$ python -q
>>> import numpy as np
>>> import numpy.linalg as la
>>> np.set_printoptions(precision=2, suppress=True, linewidth=100, legacy="1.25")
>>> m1 = np.loadtxt("test13.csv", delimiter=",")
>>> m1
array([[ 2.  ,  1.92,  3.28, -3.92,  0.08,  2.92,  0.92, -0.92,  0.08],
       [ 2.  , -0.1 ,  1.94, -1.9 ,  2.1 ,  0.9 , -1.1 ,  1.1 ,  2.1 ],
       [ 2.  ,  1.29,  2.86, -3.29,  0.71,  2.29,  0.29, -0.29,  0.71],
       [ 2.  ,  1.16,  2.77, -3.16,  0.84,  2.16,  0.16, -0.16,  0.84],
       [ 2.  , -1.24,  1.17, -0.76,  3.24, -0.24, -2.24,  2.24,  3.24],
       [ 2.  ,  0.84,  2.56, -2.84,  1.16,  1.84, -0.16,  0.16,  1.16],
       [ 2.  ,  0.45,  2.3 , -2.45,  1.55,  1.45, -0.55,  0.55,  1.55],
       [ 2.  , -0.24,  1.84, -1.76,  2.24,  0.76, -1.24,  1.24,  2.24],
       [ 2.  , -2.51,  0.33,  0.51,  4.51, -1.51, -3.51,  3.51,  4.51],
       [ 2.  ,  1.31,  2.87, -3.31,  0.69,  2.31,  0.31, -0.31,  0.69],
       [ 2.  ,  7.04,  6.69, -9.04, -5.04,  8.04,  6.04, -6.04, -5.04],
       [ 2.  , -0.73,  1.51, -1.27,  2.73,  0.27, -1.73,  1.73,  2.73],
       [ 2.  ,  1.63,  3.09, -3.63,  0.37,  2.63,  0.63, -0.63,  0.37],
       [ 2.  , -1.05,  1.3 , -0.95,  3.05, -0.05, -2.05,  2.05,  3.05],
       [ 2.  ,  1.4 ,  2.93, -3.4 ,  0.6 ,  2.4 ,  0.4 , -0.4 ,  0.6 ],
       [ 2.  , -6.74, -2.49,  4.74,  8.74, -5.74, -7.74,  7.74,  8.74],
       [ 2.  ,  0.04,  2.03, -2.04,  1.96,  1.04, -0.96,  0.96,  1.96],
       [ 2.  , -1.53,  0.98, -0.47,  3.53, -0.53, -2.53,  2.53,  3.53],
       [ 2.  , -0.4 ,  1.73, -1.6 ,  2.4 ,  0.6 , -1.4 ,  1.4 ,  2.4 ],
       [ 2.  ,  1.18,  2.79, -3.18,  0.82,  2.18,  0.18, -0.18,  0.82]])
>>> [round(float(x), 2) for x in la.svd(m1, compute_uv=False)[:3]]
[30.1, 21.27, 0.01]
>>> la.cond(m1) > 100
True
>>> U, sigma, vt = la.svd(m1)
>>> np.argmax(sigma[:-1] / (sigma[1:] + 1e-6)) + 1
3
>>> out = U[:, :3] @ np.diag(sigma[:3]) @ vt[:3]
>>> np.round(np.abs(m1 - out).max(), 2)
0.0
>>> la.matrix_rank(out)
3
>>> E = np.array([[-7.0, 5.0, 1.0], [-8.0, 7.0, 2.0], [10.0, -5.0, 2.0]])
>>> blk = np.stack([E, -2 * E, E[::-1]])
>>> (blk @ E.T).shape
(3, 3, 3)
>>> la.norm(blk, axis=(1, 2))
array([17.92, 35.83, 17.92])
>>> la.matrix_rank(blk.reshape(3, -1))
2
>>> la.det(blk)
array([-18., 144.,  18.])
>>> np.einsum("bij,cij->bc", blk, blk)
array([[ 321., -642.,  -69.],
       [-642., 1284.,  138.],
       [ -69.,  138.,  321.]])
>>> t = np.radians(120)
>>> R = np.eye(3)
>>> R[1, 1] = R[0, 0] = np.cos(t)
>>> R[1, 0], R[0, 1] = -np.sin(t), np.sin(t)
>>> R
array([[-0.5 ,  0.87,  0.  ],
       [-0.87, -0.5 ,  0.  ],
       [ 0.  ,  0.  ,  1.  ]])
>>> out = E @ R.T
>>> np.abs(out - E).max(axis=0)
array([19.33,  3.57,  0.  ])
>>> np.allclose(la.norm(E, axis=1), la.norm(out, axis=1))
True
>>> np.round(la.det(R), 2), round(np.trace(R), 2)
(1.0, 0.0)
>>> np.allclose(E @ E.T, out @ out.T)
True
>>> np.kron(np.eye(2, dtype=int), E)
array([[-7.,  5.,  1., -0.,  0.,  0.],
       [-8.,  7.,  2., -0.,  0.,  0.],
       [10., -5.,  2.,  0., -0.,  0.],
       [-0.,  0.,  0., -7.,  5.,  1.],
       [-0.,  0.,  0., -8.,  7.,  2.],
       [ 0., -0.,  0., 10., -5.,  2.]])
>>> round(la.det(2 * E), 2), round(float(la.det(E)), 2)
(-144.0, -18.0)
>>> np.einsum("ii->", E)
2.0
>>> np.einsum("ij,ji->", E, E)
22.0
>>> hat = np.triu(np.array([[2, 2, 2], [0, 0, 2], [3, 3, 2]]), 1) + np.eye(3)
>>> out = hat @ E @ la.inv(hat)
>>> hat @ E - E @ hat
array([[  4.,  18.,  12.],
       [ 20.,   6.,   6.],
       [  0., -20., -10.]])
>>> np.poly(out)
array([ 1., -2., -9., 18.])
>>> la.matrix_rank(out)
3
>>> np.round(la.det(out), 2)
-18.0
>>> W0 = np.loadtxt("case12.csv", delimiter=",")
>>> W0
array([[148.,  97.,  78., 123.,  36.],
       [ 97.,  73.,  61.,  81.,  43.],
       [ 78.,  61.,  70.,  68.,  38.],
       [123.,  81.,  68., 152.,  67.],
       [ 36.,  43.,  38.,  67., 111.]])
>>> np.sort(np.abs(la.eigvals(W0)))
array([  2.12,  15.31,  37.45,  90.55, 408.57])
>>> np.round(np.abs(la.eigvals(W0)).max(), 2)
408.57
>>> W0 @ W0
array([[53822., 37706., 32653., 52473., 24700.],
       [37706., 26869., 23431., 37185., 19149.],
       [32653., 23431., 20773., 32177., 16865.],
       [52473., 37185., 32177., 53907., 28116.],
       [24700., 19149., 16865., 28116., 21399.]])
>>> (W0 + W0.T) / 2
array([[148.,  97.,  78., 123.,  36.],
       [ 97.,  73.,  61.,  81.,  43.],
       [ 78.,  61.,  70.,  68.,  38.],
       [123.,  81.,  68., 152.,  67.],
       [ 36.,  43.,  38.,  67., 111.]])
>>> np.trace(W0)
554.0
>>> x0 = np.ones(5)
>>> for _ in range(3):
...     x0 = W0 @ x0
...     x0 /= la.norm(x0)
...     print(round(x0 @ W0 @ x0, 2))
... 
408.01
408.55
408.57
>>> round(la.eigvalsh(W0)[-1], 2)
408.57
>>> x0
array([0.56, 0.4 , 0.35, 0.56, 0.3 ])
>>> J = np.array([[-1.0, 0.0, 0.0, 0.0, 0.0, 0.0],
...     [0.0, -2.0, 0.0, 0.0, -2.0, 0.0],
...     [0.0, -1.0, -2.0, -1.0, 1.0, -1.0],
...     [0.0, -2.0, -2.0, -1.0, 1.0, -1.0],
...     [0.0, 2.0, 1.0, -1.0, 1.0, 1.0],
...     [0.0, 2.0, 1.0, 1.0, 0.0, -2.0]])
>>> U, sigma, vt = la.svd(E)
>>> np.argmax(sigma[:-1] / (sigma[1:] + 1e-6)) + 1
2
>>> out = U[:, :2] @ np.diag(sigma[:2]) @ vt[:2]
>>> round(float(la.norm(E - out) / la.norm(E)), 2)
0.02
>>> round(np.abs(E - out).max(), 2)
0.17
>>> np.sort(la.eigvals(J).real)
array([-2.49, -2.49, -1.  , -0.81, -0.11, -0.11])
>>> np.flatnonzero(la.matrix_power((J != 0) + (J.T != 0) + np.eye(6), 6)[2])
array([1, 2, 3, 4, 5])
>>> (J != 0).astype(int)
array([[1, 0, 0, 0, 0, 0],
       [0, 1, 0, 0, 1, 0],
       [0, 1, 1, 1, 1, 1],
       [0, 1, 1, 1, 1, 1],
       [0, 1, 1, 1, 1, 1],
       [0, 1, 1, 1, 0, 1]])
>>> x0 = np.array([1, 1, -3, -6, 4, 7])
>>> a = np.maximum(J @ x0, 0)
>>> a
array([ 0.,  0.,  8.,  7., 16.,  0.])
>>> J.T @ a
array([  0.,  10., -14., -31.,  31.,   1.])
>>> np.maximum(J @ x0, 0) - np.maximum(-J @ x0, 0)
array([ -1., -10.,   8.,   7.,  16., -21.])
>>> feats = np.loadtxt("out15.csv", delimiter=",")
>>> feats
array([[ 0.,  0.,  0.,  0.],
       [ 0.,  2.,  0.,  0.],
       [ 0.,  0.,  1.,  0.],
       [ 0.,  0.,  0., -1.]])
>>> round(np.abs(la.eigvals(E)).max(), 2)
3.0
>>> E.inv()
Traceback (most recent call last):
  File "<python-input-67>", line 1, in <module>
    E.inv()
    ^^^^^
AttributeError: 'numpy.ndarray' object has no attribute 'inv'
>>> np.sort(np.abs(la.eigvals(E)))
array([2., 3., 3.])
>>> (E - E.T) / 2
array([[ 0. ,  6.5, -4.5],
       [-6.5,  0. ,  3.5],
       [ 4.5, -3.5,  0. ]])
>>> round(float(np.trace(la.pinv(feats) @ feats)), 2)
3.0
>>> np.unique(feats.round(6), axis=0).shape
(4, 4)
>>> la.lstsq(feats[:-1].T, feats[-1])[2]
2
>>> feats @ la.pinv(feats) @ feats
array([[ 0.,  0.,  0.,  0.],
       [ 0.,  2.,  0.,  0.],
       [ 0.,  0.,  1.,  0.],
       [ 0.,  0.,  0., -1.]])
>>> np.allclose(feats[:-1].T @ la.lstsq(feats[:-1].T, feats[-1])[0], feats[-1])
False
